$ python -q
>>> import numpy as np
>>> from numpy import linalg as LA
>>> np.set_printoptions(precision=2, suppress=True, linewidth=140, legacy="1.25")
>>> def tidy(a):
...     return np.round(a, 2) + 0
... 
>>> feats = np.load("dump.npy")
>>> feats
array([[ 2.1, -1. ,  1. , -1. ],
       [ 0. ,  2.1, -3. , -3. ],
       [ 1. ,  2. ,  0.1, -2. ],
       [ 2. , -1. ,  1. , -0.9]])
>>> LA.matrix_rank(feats, rtol=0.1)
3
>>> tidy(LA.norm(feats, 2) / LA.norm(feats))
0.78
>>> rng = np.random.default_rng(1039)
>>> other = feats + rng.integers(-2, 3, (4, 3)) @ rng.integers(-2, 3, (3, 4))
>>> other
array([[-1.9,  3. ,  7. , -3. ],
       [-4. ,  4.1,  1. , -3. ],
       [-3. ,  2. ,  3.1, -3. ],
       [ 8. , -4. , -6. ,  2.1]])
>>> tidy(LA.svd(other - feats, compute_uv=False))
array([15.1 ,  2.58,  1.57,  0.  ])
>>> np.abs(other - feats).sum(axis=1)
array([16., 10.,  8., 19.])
>>> LA.matrix_rank(other - feats, tol=1e-8)
3
>>> tidy(other - feats)
array([[-4.,  4.,  6., -2.],
       [-4.,  2.,  4.,  0.],
       [-4.,  0.,  3., -1.],
       [ 6., -3., -7.,  3.]])
>>> r0 = np.array([-2, -4, -5])
>>> tidy(np.correlate(other[3], other[0], "full"))
array([-24.  ,  68.  ,  14.  , -75.5 ,   4.3 ,  17.7 ,  -3.99])
>>> np.convolve(other[3], r0)
array([-16. , -24. , -12. ,  39.8,  21.6, -10.5])
>>> A = np.load("mat.npy")
>>> A
array([[1, 0, 0],
       [0, 1, 0],
       [0, 0, 1]])
>>> A @ np.ones(3)
array([1., 1., 1.])
>>> np.sort(np.abs(np.fft.fft(A[0]))), tidy(np.sort(LA.svd(A, compute_uv=False)))
(array([1., 1., 1.]), array([1., 1., 1.]))
>>> A @ (-1.0) ** np.arange(3)
array([ 1., -1.,  1.])
>>> np.allclose(A @ A.T, A.T @ A)
True
>>> (A != 0).astype(int)
array([[1, 0, 0],
       [0, 1, 0],
       [0, 0, 1]])
>>> (LA.matrix_power((A != 0) + (A.T != 0) + np.eye(3), 3) > 0).astype(int)
array([[1, 0, 0],
       [0, 1, 0],
       [0, 0, 1]])
>>> tidy(LA.det(2 * A)), tidy(LA.det(A))
(8.0, 1.0)
>>> tidy(LA.det(A[::-1]))
-1.0
>>> np.einsum("ii->", A)
3
>>> tidy(LA.eigvals(A))
array([1., 1., 1.])
>>> mat = np.load("layer18.npy")
>>> mat
array([[ 1.03,  0.  , -0.03],
       [-0.95, -0.05, -0.01],
       [ 1.41,  0.01,  0.  ],
       [-0.3 ,  0.  ,  0.03],
       [ 1.49,  0.02, -0.03],
       [-1.2 ,  0.08, -0.06],
       [-0.86, -0.04, -0.02],
       [-0.43, -0.01, -0.02],
       [ 0.25, -0.02,  0.02],
       [-0.94,  0.05,  0.01],
       [ 0.56,  0.  , -0.07],
       [ 0.21, -0.03,  0.09],
       [-0.91,  0.01, -0.05]])
>>> other = mat / LA.norm(mat, axis=1)
Traceback (most recent call last):
  File "<python-input-32>", line 1, in <module>
    other = mat / LA.norm(mat, axis=1)
            ~~~~^~~~~~~~~~~~~~~~~~~~~~
ValueError: operands could not be broadcast together with shapes (13,3) (13,) 
>>> other = mat / LA.norm(mat, axis=1, keepdims=True)
>>> cov = other @ other.T
>>> tidy(LA.norm(other, axis=1))
array([1., 1., 1., 1., 1., 1., 1., 1., 1., 1., 1., 1., 1.])
>>> np.argwhere(np.triu(np.abs(cov) > 0.95, 1))
array([[ 0,  1],
       [ 0,  2],
       [ 0,  3],
       [ 0,  4],
       [ 0,  5],
       [ 0,  6],
       [ 0,  7],
       [ 0,  8],
       [ 0,  9],
       [ 0, 10],
       [ 0, 12],
       [ 1,  2],
       [ 1,  3],
       [ 1,  4],
       [ 1,  5],
       [ 1,  6],
       [ 1,  7],
       [ 1,  8],
       [ 1,  9],
       [ 1, 10],
       [ 1, 12],
       [ 2,  3],
       [ 2,  4],
       [ 2,  5],
       [ 2,  6],
       [ 2,  7],
       [ 2,  8],
       [ 2,  9],
       [ 2, 10],
       [ 2, 12],
       [ 3,  4],
       [ 3,  5],
       [ 3,  6],
       [ 3,  7],
       [ 3,  8],
       [ 3,  9],
       [ 3, 10],
       [ 3, 12],
       [ 4,  5],
       [ 4,  6],
       [ 4,  7],
       [ 4,  8],
       [ 4,  9],
       [ 4, 10],
       [ 4, 12],
       [ 5,  6],
       [ 5,  7],
       [ 5,  8],
       [ 5,  9],
       [ 5, 10],
       [ 5, 12],
       [ 6,  7],
       [ 6,  8],
       [ 6,  9],
       [ 6, 10],
       [ 6, 12],
       [ 7,  8],
       [ 7,  9],
       [ 7, 10],
       [ 7, 12],
       [ 8,  9],
       [ 8, 10],
       [ 8, 12],
       [ 9, 10],
       [ 9, 12],
       [10, 12]])
>>> tidy(cov[4])
array([ 1.  , -1.  ,  1.  , -1.  ,  1.  , -0.99, -1.  , -1.  ,  0.99, -1.  ,  0.99,  0.9 , -1.  ])
>>> r0 = np.array([0, 2, 2, 1])
>>> m1 = r0[np.abs(np.subtract.outer(np.arange(4), np.arange(4)))]
>>> m1
array([[0, 2, 2, 1],
       [2, 0, 2, 2],
       [2, 2, 0, 2],
       [1, 2, 2, 0]])
>>> [round(float(LA.det(m1[:i, :i])), 2) + 0 for i in range(1, 5)]
[0.0, -4.0, 16.0, -28.0]
>>> tidy(LA.eigvalsh(m1).min())
-2.53
>>> X = np.tril(np.array([[1, 1, 3], [1, 0, 3], [2, 0, 3]]), -1) + np.eye(3, dtype=int)
>>> X
array([[1, 0, 0],
       [1, 1, 0],
       [2, 0, 1]])
>>> r0, v = X[0], X[1]
>>> r0 @ v
1
>>> p = (r0 @ v) / (r0 @ r0) * r0
>>> tidy(LA.norm(r0 + v) ** 2 + LA.norm(r0 - v) ** 2)
6.0
>>> np.outer(r0, v)
array([[1, 1, 0],
       [0, 0, 0],
       [0, 0, 0]])
>>> LA.matrix_rank(np.outer(r0, v))
1
>>> p
array([1., 0., 0.])
>>> M = np.load("a.npy")
>>> M
array([[ 1,  3,  3,  0],
       [ 3, 18, 18,  9],
       [ 3, 18, 18,  9],
       [ 0,  9,  9,  9]])
>>> th = np.radians(45)
>>> Rm = np.eye(4)
>>> Rm[0, 0] = Rm[1, 1] = np.cos(th)
>>> Rm[0, 1], Rm[1, 0] = -np.sin(th), np.sin(th)
>>> tidy(Rm)
array([[ 0.71, -0.71,  0.  ,  0.  ],
       [ 0.71,  0.71,  0.  ,  0.  ],
       [ 0.  ,  0.  ,  1.  ,  0.  ],
       [ 0.  ,  0.  ,  0.  ,  1.  ]])
>>> other = M @ Rm.T
>>> np.allclose(LA.norm(M, axis=1), LA.norm(other, axis=1))
True
>>> np.allclose(M @ M.T, other @ other.T)
True
>>> tidy(LA.svd(M, compute_uv=False)), tidy(LA.svd(other, compute_uv=False))
(array([41.44,  4.56,  0.  ,  0.  ]), array([41.44,  4.56,  0.  ,  0.  ]))
>>> tidy(np.abs(other - M).max(axis=0))
array([13.61,  3.15,  0.  ,  0.  ])
>>> J = np.loadtxt("block12.csv", delimiter=",")
>>> J
array([[0., 0., 0., 0.],
       [0., 0., 5., 4.],
       [0., 3., 3., 1.],
       [0., 3., 3., 5.]])
>>> tidy(np.trace(LA.pinv(J) @ J))
3.0
>>> np.abs(np.diag(LA.qr(J)[1])) > 1e-9
array([False,  True,  True,  True])
>>> np.unique(J.round(6), axis=0).shape
(4, 4)
>>> np.allclose(J[:-1].T @ LA.lstsq(J[:-1].T, J[-1])[0], J[-1])
False
>>> LA.lstsq(J[:-1].T, J[-1])[2]
2
>>> r = LA.matrix_rank(J)
>>> r
3
>>> N = LA.svd(J)[2][r:].T
>>> N.shape
(4, 1)
>>> J @ N
array([[0.],
       [0.],
       [0.],
       [0.]])
>>> (LA.matrix_power((J != 0) + (J.T != 0) + np.eye(4), 4) > 0).astype(int)
array([[1, 0, 0, 0],
       [0, 1, 1, 1],
       [0, 1, 1, 1],
       [0, 1, 1, 1]])
>>> tidy(LA.det(J))
0.0
>>> J @ J
array([[ 0.,  0.,  0.,  0.],
       [ 0., 27., 27., 25.],
       [ 0., 12., 27., 20.],
       [ 0., 24., 39., 40.]])
>>> K = np.loadtxt("m.csv", delimiter=",")
>>> K
array([[-2.,  1.,  1.],
       [ 1., -2.,  1.],
       [ 1.,  1., -2.]])
>>> Uu, sigma, vt = LA.svd(feats)
>>> np.argmax(sigma[:-1] / (sigma[1:] + 1e-6)) + 1
3
>>> other = Uu[:, :3] @ np.diag(sigma[:3]) @ vt[:3]
>>> tidy(LA.norm(feats - other) / LA.norm(feats))
0.0
>>> Uu, sigma, vt = LA.svd(K)
>>> np.argmax(sigma[:-1] / (sigma[1:] + 1e-6)) + 1
2
>>> tidy(sigma)
array([3., 3., 0.])
>>> other = Uu[:, :2] @ np.diag(sigma[:2]) @ vt[:2]
>>> LA.matrix_rank(other)
2
>>> tidy(LA.norm(K - other, 2)), tidy(sigma[2])
(0.0, 0.0)
>>> LA.matrix_rank(K, rtol=0.05)
2
>>> tidy(LA.norm(K - other) / LA.norm(K))
0.0
